>>> import numpy as np
>>> from numpy import linalg as LA
>>> np.set_printoptions(precision=3, suppress=True, linewidth=140)
>>> def tidy(a):
...     return np.round(a, 3) + 0
... 
>>> K = np.loadtxt("layer19.csv", delimiter=",")
>>> K
array([[1.   , 0.9  , 0.81 , 0.729, 0.656, 0.59 ],
       [0.9  , 1.   , 0.9  , 0.81 , 0.729, 0.656],
       [0.81 , 0.9  , 1.   , 0.9  , 0.81 , 0.729],
       [0.729, 0.81 , 0.9  , 1.   , 0.9  , 0.81 ],
       [0.656, 0.729, 0.81 , 0.9  , 1.   , 0.9  ],
       [0.59 , 0.656, 0.729, 0.81 , 0.9  , 1.   ]])
>>> t = np.radians(60)
>>> Rm = np.eye(6)
>>> Rm[4, 4] = Rm[3, 3] = np.cos(t)
>>> Rm[4, 3], Rm[3, 4] = -np.sin(t), np.sin(t)
>>> tidy(Rm)
array([[ 1.   ,  0.   ,  0.   ,  0.   ,  0.   ,  0.   ],
       [ 0.   ,  1.   ,  0.   ,  0.   ,  0.   ,  0.   ],
       [ 0.   ,  0.   ,  1.   ,  0.   ,  0.   ,  0.   ],
       [ 0.   ,  0.   ,  0.   ,  0.5  ,  0.866,  0.   ],
       [ 0.   ,  0.   ,  0.   , -0.866,  0.5  ,  0.   ],
       [ 0.   ,  0.   ,  0.   ,  0.   ,  0.   ,  1.   ]])
>>> other = K @ Rm.T
>>> tidy(LA.det(Rm)), np.trace(Rm)
(np.float64(1.0), np.float64(5.0))
>>> np.allclose(K @ K.T, other @ other.T)
True
>>> tidy(LA.svd(K, compute_uv=False)), tidy(LA.svd(other, compute_uv=False))
(array([4.951, 0.621, 0.198, 0.103, 0.07 , 0.056]), array([4.951, 0.621, 0.198, 0.103, 0.07 , 0.056]))
>>> tidy(other)
array([[ 1.   ,  0.9  ,  0.81 ,  0.933, -0.303,  0.59 ],
       [ 0.9  ,  1.   ,  0.9  ,  1.036, -0.337,  0.656],
       [ 0.81 ,  0.9  ,  1.   ,  1.151, -0.374,  0.729],
       [ 0.729,  0.81 ,  0.9  ,  1.279, -0.416,  0.81 ],
       [ 0.656,  0.729,  0.81 ,  1.316, -0.279,  0.9  ],
       [ 0.59 ,  0.656,  0.729,  1.184, -0.251,  1.   ]])
>>> np.allclose(LA.norm(K, axis=1), LA.norm(other, axis=1))
True
>>> w, evecs = LA.eigh(K)
>>> tidy(evecs @ np.diag(w) @ evecs.T)
array([[1.   , 0.9  , 0.81 , 0.729, 0.656, 0.59 ],
       [0.9  , 1.   , 0.9  , 0.81 , 0.729, 0.656],
       [0.81 , 0.9  , 1.   , 0.9  , 0.81 , 0.729],
       [0.729, 0.81 , 0.9  , 1.   , 0.9  , 0.81 ],
       [0.656, 0.729, 0.81 , 0.9  , 1.   , 0.9  ],
       [0.59 , 0.656, 0.729, 0.81 , 0.9  , 1.   ]])
>>> tidy(LA.eigvalsh(K + 3 * np.eye(6)))
array([3.056, 3.07 , 3.103, 3.198, 3.621, 7.951])
>>> tidy(w)
array([0.056, 0.07 , 0.103, 0.198, 0.621, 4.951])
>>> w, evecs = LA.eigh(K)
>>> x = np.array([2, 0, 0, 2, 2, 3])
>>> tidy(x @ K @ x / (x @ x)), tidy(w[0]), tidy(w[-1])
(np.float64(3.185), np.float64(0.056), np.float64(4.951))
>>> (np.sign(evecs[:, -1].round(6)) == np.sign(evecs[0, -1].round(6))).astype(int)
array([1, 1, 1, 1, 1, 1])
>>> tidy(evecs * np.abs(w) @ evecs.T)
array([[1.   , 0.9  , 0.81 , 0.729, 0.656, 0.59 ],
       [0.9  , 1.   , 0.9  , 0.81 , 0.729, 0.656],
       [0.81 , 0.9  , 1.   , 0.9  , 0.81 , 0.729],
       [0.729, 0.81 , 0.9  , 1.   , 0.9  , 0.81 ],
       [0.656, 0.729, 0.81 , 0.9  , 1.   , 0.9  ],
       [0.59 , 0.656, 0.729, 0.81 , 0.9  , 1.   ]])
>>> tidy(evecs * np.maximum(w, 0) @ evecs.T)
array([[1.   , 0.9  , 0.81 , 0.729, 0.656, 0.59 ],
       [0.9  , 1.   , 0.9  , 0.81 , 0.729, 0.656],
       [0.81 , 0.9  , 1.   , 0.9  , 0.81 , 0.729],
       [0.729, 0.81 , 0.9  , 1.   , 0.9  , 0.81 ],
       [0.656, 0.729, 0.81 , 0.9  , 1.   , 0.9  ],
       [0.59 , 0.656, 0.729, 0.81 , 0.9  , 1.   ]])
>>> def softmax(z):
...     e = np.exp(z - z.max(axis=-1, keepdims=True))
...     return e / e.sum(axis=-1, keepdims=True)
... 
>>> tidy(softmax(K[3] + -1))
array([0.146, 0.158, 0.173, 0.191, 0.173, 0.158])
>>> tidy(softmax(10 * K[3]))
array([0.032, 0.071, 0.175, 0.476, 0.175, 0.071])
>>> tidy(softmax(K[3]))
array([0.146, 0.158, 0.173, 0.191, 0.173, 0.158])
>>> scores = K @ K.T / np.sqrt(6)
>>> tidy(softmax(scores)[3] @ K)
array([0.779, 0.834, 0.863, 0.864, 0.836, 0.781])
>>> X = np.load("mat.npy")
>>> X
array([[ 1.,  3.,  2.,  0.,  0.,  0.,  0.,  0.,  0.],
       [ 0.,  3.,  3.,  0.,  0.,  0.,  0.,  0.,  0.],
       [ 0.,  2.,  3.,  2.,  0.,  0.,  0.,  0.,  0.],
       [ 2.,  3.,  0.,  2.,  0.,  0.,  0.,  0.,  0.],
       [ 0.,  0.,  0.,  0.,  1.,  2.,  2.,  1., -2.],
       [ 0.,  0.,  0.,  0., -2.,  1.,  2., -1., -2.],
       [ 0.,  0.,  0.,  0., -1., -2., -2., -1.,  1.],
       [ 0.,  0.,  0.,  0., -1.,  2.,  2.,  2., -1.],
       [ 0.,  0.,  0.,  0.,  2.,  1., -1., -2.,  0.]])
>>> X @ X
array([[  1.,  16.,  17.,   4.,   0.,   0.,   0.,   0.,   0.],
       [  0.,  15.,  18.,   6.,   0.,   0.,   0.,   0.,   0.],
       [  4.,  18.,  15.,  10.,   0.,   0.,   0.,   0.,   0.],
       [  6.,  21.,  13.,   4.,   0.,   0.,   0.,   0.,   0.],
       [  0.,   0.,   0.,   0., -10.,   0.,   6.,   3.,  -5.],
       [  0.,   0.,   0.,   0.,  -9., -11.,  -6.,  -3.,   5.],
       [  0.,   0.,   0.,   0.,   8.,  -1.,  -5.,  -1.,   5.],
       [  0.,   0.,   0.,   0., -11.,  -1.,   3.,   1.,  -2.],
       [  0.,   0.,   0.,   0.,   3.,   3.,   4.,  -2.,  -5.]])
>>> np.flatnonzero(LA.matrix_power((X != 0) + (X.T != 0) + np.eye(9), 9)[6])
array([4, 5, 6, 7, 8])
>>> f = np.array([1, -2, 3, 1, -2, -2, -3, 0, -3])
>>> other = X + np.outer(f, np.eye(9)[6])
>>> other
array([[ 1.,  3.,  2.,  0.,  0.,  0.,  1.,  0.,  0.],
       [ 0.,  3.,  3.,  0.,  0.,  0., -2.,  0.,  0.],
       [ 0.,  2.,  3.,  2.,  0.,  0.,  3.,  0.,  0.],
       [ 2.,  3.,  0.,  2.,  0.,  0.,  1.,  0.,  0.],
       [ 0.,  0.,  0.,  0.,  1.,  2.,  0.,  1., -2.],
       [ 0.,  0.,  0.,  0., -2.,  1.,  0., -1., -2.],
       [ 0.,  0.,  0.,  0., -1., -2., -5., -1.,  1.],
       [ 0.,  0.,  0.,  0., -1.,  2.,  2.,  2., -1.],
       [ 0.,  0.,  0.,  0.,  2.,  1., -4., -2.,  0.]])
>>> LA.matrix_rank(LA.inv(other) - LA.inv(X), tol=1e-8)
np.int64(1)
>>> LA.matrix_rank(other - X)
np.int64(1)
>>> tidy(LA.det(other) / LA.det(X)), tidy(1 + LA.solve(X, f)[6])
(np.float64(6.379), np.float64(6.379))
>>> data = np.load("sample12.npy")
>>> data
array([[ 2,  1,  1, -1, -1],
       [-1,  2,  0, -3, -3],
       [ 2, -3,  3, -1, -2],
       [ 2,  2,  1,  0,  3],
       [-1,  2,  3,  1, -3]])
>>> other = np.array([[-5, 4, 3], [0, 2, 0]])
>>> W2 = np.kron(other, data)
>>> LA.matrix_rank(W2)
np.int64(10)
>>> tidy(LA.norm(W2, 2)), tidy(LA.norm(other, 2) * LA.norm(data, 2))
(np.float64(46.811), np.float64(46.811))
>>> w1 = np.array([[2, 2, 2], [1, -2, -1], [-2, -2, 2], [0, 1, -1], [-1, 2, 2]])
>>> coef = np.array([2, 2, -2])
>>> H = np.maximum(data @ w1 + coef, 0)
>>> (H > 0).mean(axis=0)
array([0.6, 0.4, 0.6])
>>> H
array([[6, 0, 2],
       [5, 0, 0],
       [0, 1, 8],
       [3, 6, 8],
       [0, 0, 0]])
>>> LA.matrix_rank(H)
np.int64(3)
>>> W2 = np.array([[2, -1, 0], [2, -2, 2], [-2, -1, 1]])
>>> (H @ W2).round(6).argmax(axis=1)
array([0, 0, 2, 2, 0])
>>> H @ W2
array([[  8,  -8,   2],
       [ 10,  -5,   0],
       [-14, -10,  10],
       [  2, -23,  20],
       [  0,   0,   0]])
>>> hat = H @ LA.solve(H.T @ H, H.T)
>>> tidy((np.eye(5) - hat) @ H)
array([[0., 0., 0.],
       [0., 0., 0.],
       [0., 0., 0.],
       [0., 0., 0.],
       [0., 0., 0.]])
>>> tidy(hat @ H[:, 2])
array([2., 0., 8., 8., 0.])
>>> tidy(np.trace(hat))
np.float64(3.0)
>>> W0 = np.loadtxt("x.csv", delimiter=",")
>>> W0
array([[0., 1., 1., 0., 0., 1., 0., 1., 0., 0.],
       [1., 0., 1., 0., 0., 1., 0., 1., 0., 0.],
       [1., 1., 0., 0., 0., 1., 0., 0., 0., 0.],
       [0., 0., 0., 0., 0., 0., 1., 0., 1., 1.],
       [0., 0., 0., 0., 0., 0., 1., 0., 1., 0.],
       [1., 1., 1., 0., 0., 0., 0., 1., 0., 0.],
       [0., 0., 0., 1., 1., 0., 0., 0., 1., 1.],
       [1., 1., 0., 0., 0., 1., 0., 0., 0., 0.],
       [0., 0., 0., 1., 1., 0., 1., 0., 0., 1.],
       [0., 0., 0., 1., 0., 0., 1., 0., 1., 0.]])
>>> # 2 blocks once reordered
>>> rk = LA.matrix_rank(W0)
>>> rk
np.int64(9)
>>> ns = LA.svd(W0)[2][rk:].T
>>> [int(LA.matrix_rank(W0[:, :j + 1])) for j in range(10)]
[1, 2, 3, 4, 5, 6, 7, 7, 8, 9]
>>> tidy(W0 @ ns)
array([[0.],
       [0.],
       [0.],
       [0.],
       [0.],
       [0.],
       [0.],
       [0.],
       [0.],
       [0.]])
>>> [int(LA.matrix_rank(np.delete(W0, i, axis=0))) for i in range(10)]
[8, 8, 9, 8, 8, 8, 8, 9, 8, 8]
>>> ns.shape
(10, 1)
>>> tidy(ns[:, 0] / ns[np.abs(ns[:, 0]).round(6).argmax(), 0])
array([ 0.,  0.,  1.,  0.,  0.,  0.,  0., -1.,  0.,  0.])
